In [1]: import numpy as np

In [2]: import numpy.linalg as la

In [3]: np.set_printoptions(precision=2, suppress=True, linewidth=160)

In [4]: K = np.array([[3.0, 4.0, 0.0, 0.0, 0.0, 0.0, 0.0],
   ...:     [4.0, 5.0, 4.0, 0.0, 0.0, 0.0, 0.0],
   ...:     [0.0, 4.0, 4.0, 4.0, 0.0, 0.0, 0.0],
   ...:     [0.0, 0.0, 4.0, 1.0, 4.0, 0.0, 0.0],
   ...:     [0.0, 0.0, 0.0, 4.0, -4.0, 4.0, 0.0],
   ...:     [0.0, 0.0, 0.0, 0.0, 4.0, -2.0, 4.0],
   ...:     [0.0, 0.0, 0.0, 0.0, 0.0, 4.0, 1.0]])

In [5]: K
Out[5]: 
array([[ 3.,  4.,  0.,  0.,  0.,  0.,  0.],
       [ 4.,  5.,  4.,  0.,  0.,  0.,  0.],
       [ 0.,  4.,  4.,  4.,  0.,  0.,  0.],
       [ 0.,  0.,  4.,  1.,  4.,  0.,  0.],
       [ 0.,  0.,  0.,  4., -4.,  4.,  0.],
       [ 0.,  0.,  0.,  0.,  4., -2.,  4.],
       [ 0.,  0.,  0.,  0.,  0.,  4.,  1.]])

In [6]: # symmetric

In [7]: Q, V = la.qr(K[:, :1])[0], la.qr(K[:, 1:])[0]

In [8]: s = la.svd(Q.T @ V, compute_uv=False)

In [9]: s
Out[9]: array([0.94])

In [10]: print(round(float(la.norm(Q @ Q.T - V @ V.T, 2)), 2))
1.0

In [11]: vals, V = la.eigh(K)

In [12]: vec = np.array([1, -4, -2, -1, 0, -3, 1])

In [13]: print((np.sign(V[:, -1].round(6)) == np.sign(V[0, -1].round(6))).astype(int))
[1 1 1 1 1 1 1]

In [14]: w1 = np.array([[2, -1, 2, 2, -1, 1],
    ...:     [2, -2, -2, 2, -1, 1],
    ...:     [0, 2, 2, 2, -2, 1],
    ...:     [0, -1, 0, 2, 0, 0],
    ...:     [1, -2, 2, -2, 0, -2],
    ...:     [0, -2, -1, 0, 0, 2],
    ...:     [-2, -2, 1, -1, 0, -1]])

In [15]: c = np.array([0, 2, 1, 1, 0, 0])

In [16]: H = np.maximum(K @ w1 + c, 0)

In [17]: H
Out[17]: 
array([[14.,  0.,  0., 15.,  0.,  7.],
       [18.,  0.,  7., 27.,  0., 13.],
       [ 8.,  0.,  1., 25.,  0.,  8.],
       [ 4.,  1., 17.,  3.,  0.,  0.],
       [ 0.,  0.,  0., 17.,  0., 16.],
       [ 0.,  0., 15.,  0.,  0.,  0.],
       [ 0.,  0.,  0.,  0.,  0.,  7.]])

In [18]: (H > 0).mean(axis=0)
Out[18]: array([0.57, 0.14, 0.57, 0.71, 0.  , 0.71])

In [19]: (H > 0).astype(int)
Out[19]: 
array([[1, 0, 0, 1, 0, 1],
       [1, 0, 1, 1, 0, 1],
       [1, 0, 1, 1, 0, 1],
       [1, 1, 1, 1, 0, 0],
       [0, 0, 0, 1, 0, 1],
       [0, 0, 1, 0, 0, 0],
       [0, 0, 0, 0, 0, 1]])

In [20]: basis = np.array([[-2, -2], [1, 2], [3, 3], [1, 3], [0, -3], [0, -3]])

In [21]: (H @ basis).round(6).argmax(axis=1)
Out[21]: array([1, 1, 1, 1, 0, 0, 0])

In [22]: rng = np.random.default_rng(409)

In [23]: B = K + rng.integers(-2, 3, (7, 5)) @ rng.integers(-2, 3, (5, 7))

In [24]: B
Out[24]: 
array([[  6.,   4.,   5.,  -5.,   4.,   0.,  -5.],
       [  5.,  11.,  -9.,  -5.,  -4.,   4.,   9.],
       [ -1.,   1.,  10.,   8.,   4., -10.,  -8.],
       [ -1.,  -1.,  10.,   1.,   5.,  -5.,  -6.],
       [  2.,   6.,  -9.,  -2.,  -6.,   6.,   5.],
       [  0.,  -1.,   4.,   3.,   6.,  -6.,   0.],
       [ -1.,   0.,   2.,   3.,   1.,  -3.,  -3.]])

In [25]: B - K
Out[25]: 
array([[  3.,   0.,   5.,  -5.,   4.,   0.,  -5.],
       [  1.,   6., -13.,  -5.,  -4.,   4.,   9.],
       [ -1.,  -3.,   6.,   4.,   4., -10.,  -8.],
       [ -1.,  -1.,   6.,   0.,   1.,  -5.,  -6.],
       [  2.,   6.,  -9.,  -6.,  -2.,   2.,   5.],
       [  0.,  -1.,   4.,   3.,   2.,  -4.,  -4.],
       [ -1.,   0.,   2.,   3.,   1.,  -7.,  -4.]])

In [26]: np.abs(B - K).sum(axis=1)
Out[26]: array([22., 42., 36., 20., 32., 18., 18.])

In [27]: Q, V = la.qr(B[:, :6])[0], la.qr(B[:, 6:])[0]

In [28]: s = la.svd(Q.T @ V, compute_uv=False)

In [29]: np.degrees(np.arccos(s.clip(0, 1)))
Out[29]: array([6.64])

In [30]: round(la.norm(Q @ Q.T - V @ V.T, 2), 2)
Out[30]: np.float64(1.0)

In [31]: J = np.loadtxt("run6.csv", delimiter=",")

In [32]: print(J)
[[-0.2 -0.9 -0.1 -1.8  0.8  2.6  0.3 -1.4 -0.4  1.4  0. ]
 [ 0.5  0.5 -0.6  0.2  2.1 -0.8 -0.9 -0.7 -0.2  0.8  0.2]
 [-0.8 -0.5  0.7  0.3  0.1  0.4 -0.5  1.8  0.2  0.3  0. ]
 [ 0.8 -0.7  1.   0.2 -1.5 -0.2  0.7  0.8 -0.4  0.  -0.6]
 [-1.   0.5  0.6 -0.6  0.3 -1.   2.  -0.2  0.5 -3.6  1.5]
 [ 0.4 -1.4  0.4  0.3 -0.6  0.1  0.2  1.9  1.3 -0.7  0.3]
 [ 3.1  1.5  1.4  0.9  1.6 -0.3 -1.4 -0.2 -0.6 -1.2 -1. ]
 [-0.6  0.7  0.2 -2.9  0.1  1.4 -0.2  0.7  0.7  0.3 -1.1]
 [-0.7 -0.4  1.4  0.7 -0.4 -0.4 -0.4  0.2 -0.2  0.4  0.5]
 [ 2.8 -0.2 -0.1 -1.  -1.  -1.4 -1.6 -0.2 -1.   2.   1.7]
 [ 1.7  0.5  0.3 -0.4  1.6 -0.1 -0.3 -1.1 -1.4 -0.5  0.3]]

In [33]: C2 = J.T @ J

In [34]: la.eigvalsh(C2)[::-1]
Out[34]: array([40.81, 30.95, 23.63, 13.89, 11.87,  6.54,  4.98,  3.64,  0.96,  0.57,  0.04])

In [35]: la.svd(J, compute_uv=False) ** 2
Out[35]: array([40.81, 30.95, 23.63, 13.89, 11.87,  6.54,  4.98,  3.64,  0.96,  0.57,  0.04])

In [36]: B = J / la.norm(J, axis=1, keepdims=True)

In [37]: C2 = B @ B.T

In [38]: (np.abs(C2) > 0.9).astype(int)
Out[38]: 
array([[1, 0, 0, 0, 0, 0, 0, 0, 0, 0, 0],
       [0, 1, 0, 0, 0, 0, 0, 0, 0, 0, 0],
       [0, 0, 1, 0, 0, 0, 0, 0, 0, 0, 0],
       [0, 0, 0, 1, 0, 0, 0, 0, 0, 0, 0],
       [0, 0, 0, 0, 1, 0, 0, 0, 0, 0, 0],
       [0, 0, 0, 0, 0, 1, 0, 0, 0, 0, 0],
       [0, 0, 0, 0, 0, 0, 1, 0, 0, 0, 0],
       [0, 0, 0, 0, 0, 0, 0, 1, 0, 0, 0],
       [0, 0, 0, 0, 0, 0, 0, 0, 1, 0, 0],
       [0, 0, 0, 0, 0, 0, 0, 0, 0, 1, 0],
       [0, 0, 0, 0, 0, 0, 0, 0, 0, 0, 1]])

In [39]: C2[7]
Out[39]: array([ 0.51, -0.19,  0.18, -0.11, -0.08, -0.02, -0.17,  1.  , -0.34, -0.16, -0.14])

In [40]: round(float(np.degrees(np.arccos(np.clip(C2[7, 8], -1, 1)))), 2)
Out[40]: 110.13

In [41]: la.norm(B, axis=1)
Out[41]: array([1., 1., 1., 1., 1., 1., 1., 1., 1., 1., 1.])

In [42]: u = np.array([-1, 1, -1, -3, 2, 1, 2, -2, 2, 1, 0])

In [43]: B = J + np.outer(u, np.eye(11)[4])

In [44]: print(B)
[[-0.2 -0.9 -0.1 -1.8 -0.2  2.6  0.3 -1.4 -0.4  1.4  0. ]
 [ 0.5  0.5 -0.6  0.2  3.1 -0.8 -0.9 -0.7 -0.2  0.8  0.2]
 [-0.8 -0.5  0.7  0.3 -0.9  0.4 -0.5  1.8  0.2  0.3  0. ]
 [ 0.8 -0.7  1.   0.2 -4.5 -0.2  0.7  0.8 -0.4  0.  -0.6]
 [-1.   0.5  0.6 -0.6  2.3 -1.   2.  -0.2  0.5 -3.6  1.5]
 [ 0.4 -1.4  0.4  0.3  0.4  0.1  0.2  1.9  1.3 -0.7  0.3]
 [ 3.1  1.5  1.4  0.9  3.6 -0.3 -1.4 -0.2 -0.6 -1.2 -1. ]
 [-0.6  0.7  0.2 -2.9 -1.9  1.4 -0.2  0.7  0.7  0.3 -1.1]
 [-0.7 -0.4  1.4  0.7  1.6 -0.4 -0.4  0.2 -0.2  0.4  0.5]
 [ 2.8 -0.2 -0.1 -1.   0.  -1.4 -1.6 -0.2 -1.   2.   1.7]
 [ 1.7  0.5  0.3 -0.4  1.6 -0.1 -0.3 -1.1 -1.4 -0.5  0.3]]
